$ python -q
>>> import numpy as np
>>> import numpy.linalg as la
>>> np.set_printoptions(suppress=True, linewidth=140)
>>> rd = lambda a: np.round(a, 2) + 0
>>> rng = np.random.default_rng(50140)
>>> arr = np.array([[6, 9, 7, 6, 0, 3, 0, 3, 4, 1, 8, 4, 0, 1, 6],
...     [8, 0, 8, 9, 7, 5, 7, 2, 0, 3, 6, 2, 5, 8, 1],
...     [0, 1, 9, 7, 0, 5, 7, 4, 4, 7, 5, 1, 4, 7, 3],
...     [0, 3, 2, 8, 6, 1, 0, 9, 8, 7, 2, 5, 4, 5, 8],
...     [9, 7, 4, 4, 9, 2, 9, 1, 1, 2, 8, 5, 9, 3, 0],
...     [2, 9, 3, 4, 7, 1, 9, 3, 0, 5, 5, 3, 3, 5, 5],
...     [5, 7, 3, 4, 9, 1, 2, 9, 5, 7, 4, 5, 6, 7, 3],
...     [1, 9, 9, 1, 9, 6, 9, 6, 8, 2, 6, 5, 6, 2, 7],
...     [9, 5, 8, 4, 2, 2, 8, 9, 6, 1, 4, 2, 3, 2, 7],
...     [7, 5, 9, 8, 2, 9, 2, 9, 8, 2, 7, 0, 8, 5, 1],
...     [9, 6, 7, 7, 3, 6, 9, 4, 7, 3, 0, 5, 0, 6, 0],
...     [2, 7, 1, 8, 5, 9, 0, 5, 4, 2, 3, 0, 2, 4, 3]]) * (rng.random((12, 15)) < 0.3)
>>> print(arr)
[[0 0 0 0 0 3 0 0 0 0 0 0 0 0 6]
 [0 0 0 9 0 5 7 2 0 0 0 0 0 8 0]
 [0 0 9 0 0 0 0 4 4 7 0 0 0 0 0]
 [0 0 2 0 6 0 0 0 0 0 0 0 0 0 0]
 [9 0 0 4 0 0 0 0 1 0 0 0 9 0 0]
 [0 0 3 0 7 0 0 0 0 0 5 0 0 5 0]
 [5 0 3 0 0 1 0 0 0 7 0 5 0 0 0]
 [0 0 9 1 9 0 0 0 0 2 0 0 6 0 0]
 [9 0 8 0 0 2 0 0 0 1 0 2 0 2 0]
 [0 5 0 0 0 9 0 0 0 2 0 0 0 0 1]
 [0 6 7 0 0 0 0 4 0 0 0 5 0 0 0]
 [0 7 0 0 5 0 0 5 0 0 0 0 0 4 3]]
>>> ang = np.radians(72)
>>> Rm = np.eye(15)
>>> Rm[0, 0] = Rm[13, 13] = np.cos(ang)
>>> Rm[0, 13], Rm[13, 0] = -np.sin(ang), np.sin(ang)
>>> A2 = arr @ Rm.T
>>> print(rd(la.svd(arr, compute_uv=False)), rd(la.svd(A2, compute_uv=False)))
[22.94 15.95 15.1  13.6  10.86  9.05  8.36  6.78  5.98  5.03  3.83  1.68] [22.94 15.95 15.1  13.6  10.86  9.05  8.36  6.78  5.98  5.03  3.83  1.68]
>>> print(np.allclose(arr @ arr.T, A2 @ A2.T))
True
>>> print(np.allclose(la.norm(arr, axis=1), la.norm(A2, axis=1)))
True
>>> print(rd(np.abs(A2 - arr).max(axis=0)))
[8.12 0.   0.   0.   0.   0.   0.   0.   0.   0.   0.   0.   0.   8.56 0.  ]
>>> A2 = arr / la.norm(arr, axis=1)
Traceback (most recent call last):
  File "<python-input-16>", line 1, in <module>
    A2 = arr / la.norm(arr, axis=1)
         ~~~~^~~~~~~~~~~~~~~~~~~~~~
ValueError: operands could not be broadcast together with shapes (12,15) (12,) 
>>> A2 = arr / la.norm(arr, axis=1, keepdims=True)
>>> gram = A2 @ A2.T
>>> print((np.abs(gram) > 0.9).astype(int))
[[1 0 0 0 0 0 0 0 0 0 0 0]
 [0 1 0 0 0 0 0 0 0 0 0 0]
 [0 0 1 0 0 0 0 0 0 0 0 0]
 [0 0 0 1 0 0 0 0 0 0 0 0]
 [0 0 0 0 1 0 0 0 0 0 0 0]
 [0 0 0 0 0 1 0 0 0 0 0 0]
 [0 0 0 0 0 0 1 0 0 0 0 0]
 [0 0 0 0 0 0 0 1 0 0 0 0]
 [0 0 0 0 0 0 0 0 1 0 0 0]
 [0 0 0 0 0 0 0 0 0 1 0 0]
 [0 0 0 0 0 0 0 0 0 0 1 0]
 [0 0 0 0 0 0 0 0 0 0 0 1]]
>>> print(rd(gram[3]))
[0.   0.   0.22 1.   0.   0.73 0.09 0.8  0.2  0.   0.2  0.43]
>>> print(np.argwhere(np.triu(np.abs(gram) > 0.95, 1)))
[]
>>> print((gram - 2 * np.eye(12)).round(6).argmax(axis=1))
[ 9  9  6  7  8  3  8  3  6  0  2 10]
>>> blk = np.stack([arr, 3 * arr, arr[::-1]])
>>> print(la.matrix_rank(blk))
[12 12 12]
>>> print(blk.shape)
(3, 12, 15)
>>> mat = np.loadtxt("test1.csv", delimiter=",")
>>> print(rd(mat))
[[ 0.08  0.12  0.08  0.08 -0.03  0.03  0.1   0.1  -0.1  -0.03  0.05  0.1 ]
 [ 0.12  0.19  0.12  0.12 -0.05  0.05  0.15  0.15 -0.15 -0.05  0.09  0.15]
 [ 0.08  0.12  0.08  0.08 -0.03  0.03  0.1   0.1  -0.1  -0.03  0.05  0.1 ]
 [ 0.08  0.12  0.08  0.08 -0.03  0.03  0.1   0.1  -0.1  -0.03  0.05  0.1 ]
 [-0.03 -0.05 -0.03 -0.03  0.01 -0.01 -0.04 -0.04  0.04  0.01 -0.02 -0.04]
 [ 0.03  0.05  0.03  0.03 -0.01  0.01  0.04  0.04 -0.04 -0.01  0.02  0.04]
 [ 0.1   0.15  0.1   0.1  -0.04  0.04  0.13  0.13 -0.13 -0.04  0.07  0.13]
 [ 0.1   0.15  0.1   0.1  -0.04  0.04  0.13  0.13 -0.13 -0.04  0.07  0.13]
 [-0.1  -0.15 -0.1  -0.1   0.04 -0.04 -0.13 -0.13  0.13  0.04 -0.07 -0.13]
 [-0.03 -0.05 -0.03 -0.03  0.01 -0.01 -0.04 -0.04  0.04  0.01 -0.02 -0.04]
 [ 0.05  0.09  0.05  0.05 -0.02  0.02  0.07  0.07 -0.07 -0.02  0.04  0.07]
 [ 0.1   0.15  0.1   0.1  -0.04  0.04  0.13  0.13 -0.13 -0.04  0.07  0.13]]
>>> # columns 0 and 2 are equal
>>> A2 = mat / np.sqrt((mat ** 2).mean(axis=1, keepdims=True))
>>> print(la.matrix_rank(mat - mat.mean(axis=1, keepdims=True)))
1
>>> print(rd(mat - mat.mean(axis=1, keepdims=True)))
[[ 0.03  0.07  0.03  0.03 -0.08 -0.01  0.05  0.05 -0.14 -0.08  0.01  0.05]
 [ 0.05  0.11  0.05  0.05 -0.13 -0.02  0.08  0.08 -0.23 -0.13  0.01  0.08]
 [ 0.03  0.07  0.03  0.03 -0.08 -0.01  0.05  0.05 -0.14 -0.08  0.01  0.05]
 [ 0.03  0.07  0.03  0.03 -0.08 -0.01  0.05  0.05 -0.14 -0.08  0.01  0.05]
 [-0.01 -0.03 -0.01 -0.01  0.03  0.01 -0.02 -0.02  0.06  0.03  0.   -0.02]
 [ 0.01  0.03  0.01  0.01 -0.03 -0.01  0.02  0.02 -0.06 -0.03  0.    0.02]
 [ 0.04  0.09  0.04  0.04 -0.1  -0.02  0.07  0.07 -0.19 -0.1   0.01  0.07]
 [ 0.04  0.09  0.04  0.04 -0.1  -0.02  0.07  0.07 -0.19 -0.1   0.01  0.07]
 [-0.04 -0.09 -0.04 -0.04  0.1   0.02 -0.07 -0.07  0.19  0.1  -0.01 -0.07]
 [-0.01 -0.03 -0.01 -0.01  0.03  0.01 -0.02 -0.02  0.06  0.03  0.   -0.02]
 [ 0.02  0.05  0.02  0.02 -0.06 -0.01  0.04  0.04 -0.1  -0.06  0.01  0.04]
 [ 0.04  0.09  0.04  0.04 -0.1  -0.02  0.07  0.07 -0.19 -0.1   0.01  0.07]]
>>> print(rd(la.norm(mat[11] - mat[4])))
0.47
>>> print(rd(la.norm(mat, "nuc")))
1.0
>>> print(rd(la.norm(mat, 1)), rd(la.norm(mat, np.inf)))
1.4 1.4
>>> print(rd(la.norm(mat) ** 2 / la.norm(mat, 2) ** 2))
1.0
>>> print(rd(la.norm(mat, axis=0)))
[0.28 0.43 0.28 0.28 0.12 0.12 0.35 0.35 0.35 0.12 0.2  0.35]
>>> print(rd(la.norm(mat, axis=1)))
[0.28 0.43 0.28 0.28 0.12 0.12 0.35 0.35 0.35 0.12 0.2  0.35]
>>> print(la.norm(mat, axis=1).argmax())
1
>>> print(rd(la.norm(mat, 2)))
1.0
>>> vec = np.array([9, 3, -6, -6, 7, -8, -8, 6, -5, -1, 7, 3])
>>> print(rd(la.eigvalsh(2 * mat - np.eye(12))))
[-1. -1. -1. -1. -1. -1. -1. -1. -1. -1. -1.  1.]
>>> print(rd((vec - mat @ vec) @ (mat @ vec)))
0.0
>>> print(np.argsort(-la.norm(mat, axis=0).round(6), kind="stable")[:3])
[1 6 7]
>>> print(rd(la.norm(mat, 2) / la.norm(mat)))
1.0
>>> print(la.cond(mat) > 100)
True
>>> feats = np.load("run17.npy")
>>> print(rd(feats))
[[ 1.    0.    0.    0.    0.    0.    0.    0.    0.    0.    0.  ]
 [ 0.    1.    0.    0.    0.    0.    0.    0.    0.    0.    0.  ]
 [ 0.    0.    1.    0.    0.    0.    0.    0.    0.    0.    0.  ]
 [ 0.    0.    0.    1.    0.    0.    0.    0.    0.    0.    0.  ]
 [ 0.    0.    0.    0.    0.71  0.    0.71  0.    0.    0.    0.  ]
 [ 0.    0.    0.    0.    0.    1.    0.    0.    0.    0.    0.  ]
 [ 0.    0.    0.    0.   -0.71  0.    0.71  0.    0.    0.    0.  ]
 [ 0.    0.    0.    0.    0.    0.    0.    1.    0.    0.    0.  ]
 [ 0.    0.    0.    0.    0.    0.    0.    0.    1.    0.    0.  ]
 [ 0.    0.    0.    0.    0.    0.    0.    0.    0.    1.    0.  ]
 [ 0.    0.    0.    0.    0.    0.    0.    0.    0.    0.    1.  ]]
>>> vec = np.array([2, -3, 2, 3, 1, 1, -1, -2, 1, 2, -3])
>>> print(rd(np.abs(la.eigvals(feats))))
[1. 1. 1. 1. 1. 1. 1. 1. 1. 1. 1.]
>>> print(rd(la.inv(feats)))
[[ 1.    0.    0.    0.    0.    0.    0.    0.    0.    0.    0.  ]
 [ 0.    1.    0.    0.    0.    0.    0.    0.    0.    0.    0.  ]
 [ 0.    0.    1.    0.    0.    0.    0.    0.    0.    0.    0.  ]
 [ 0.    0.    0.    1.    0.    0.    0.    0.    0.    0.    0.  ]
 [ 0.    0.    0.    0.    0.71  0.   -0.71  0.    0.    0.    0.  ]
 [ 0.    0.    0.    0.    0.    1.    0.    0.    0.    0.    0.  ]
 [ 0.    0.    0.    0.    0.71  0.    0.71  0.    0.    0.    0.  ]
 [ 0.    0.    0.    0.    0.    0.    0.    1.    0.    0.    0.  ]
 [ 0.    0.    0.    0.    0.    0.    0.    0.    1.    0.    0.  ]
 [ 0.    0.    0.    0.    0.    0.    0.    0.    0.    1.    0.  ]
 [ 0.    0.    0.    0.    0.    0.    0.    0.    0.    0.    1.  ]]
>>> print(rd(la.norm(vec)), rd(la.norm(feats @ vec)))
6.86 6.86
